$ ipython --no-banner

In [1]: import numpy as np

In [2]: from numpy import linalg as LA

In [3]: np.set_printoptions(precision=2, suppress=True, linewidth=200)

In [4]: def tidy(a):
   ...:     return np.round(a, 2) + 0
   ...: 

In [5]: F = np.array([[-0.8, 0.1, 16.0, -0.9],
   ...:     [-3.0, 1.0, -40.0, 0.5],
   ...:     [0.9, 0.4, 30.0, 0.5],
   ...:     [0.6, -0.7, -4.0, 0.5]])

In [6]: print(F)
[[ -0.8   0.1  16.   -0.9]
 [ -3.    1.  -40.    0.5]
 [  0.9   0.4  30.    0.5]
 [  0.6  -0.7  -4.    0.5]]

In [7]: # column 2 is much longer than the rest

In [8]: B = np.array([[1, 1], [1, 2], [1, 2], [2, 2]])

In [9]: print(np.vstack([F, B.T]).shape)
(6, 4)

In [10]: print(tidy(np.einsum("ik,kj->ji", F, B)))
[[ 13.5 -41.   32.3  -3.1]
 [ 29.6 -80.   62.7  -7.8]]

In [11]: print(tidy(np.einsum("ij,ij->i", F, F)))
[ 257.46 1610.25  901.22   17.1 ]

In [12]: print(np.einsum("ij->j", F))
[-2.3  0.8  2.   0.6]

In [13]: print(tidy(F @ B))
[[ 13.5  29.6]
 [-41.  -80. ]
 [ 32.3  62.7]
 [ -3.1  -7.8]]

In [14]: x0 = np.array([1, 1, 1, 1])

In [15]: h1 = np.maximum(F @ x0, 0)

In [16]: print(tidy(h1))
[14.4  0.  31.8  0. ]

In [17]: print(F * (h1 > 1e-9)[:, None])
[[-0.8  0.1 16.  -0.9]
 [-0.   0.  -0.   0. ]
 [ 0.9  0.4 30.   0.5]
 [ 0.  -0.  -0.   0. ]]

In [18]: print(tidy(F.T @ h1))
[  17.1    14.16 1184.4     2.94]

In [19]: t = np.radians(36)

In [20]: Rm = np.eye(4)

In [21]: Rm[1, 1] = Rm[3, 3] = np.cos(t)

In [22]: Rm[1, 3], Rm[3, 1] = -np.sin(t), np.sin(t)

In [23]: print(tidy(Rm))
[[ 1.    0.    0.    0.  ]
 [ 0.    0.81  0.   -0.59]
 [ 0.    0.    1.    0.  ]
 [ 0.    0.59  0.    0.81]]

In [24]: B = F @ Rm.T

In [25]: print(tidy(np.abs(B - F).max(axis=0)))
[0.   0.51 0.   0.51]

In [26]: print(np.allclose(F @ F.T, B @ B.T))
True

In [27]: print(tidy(B))
[[ -0.8    0.61  16.    -0.67]
 [ -3.     0.52 -40.     0.99]
 [  0.9    0.03  30.     0.64]
 [  0.6   -0.86  -4.    -0.01]]
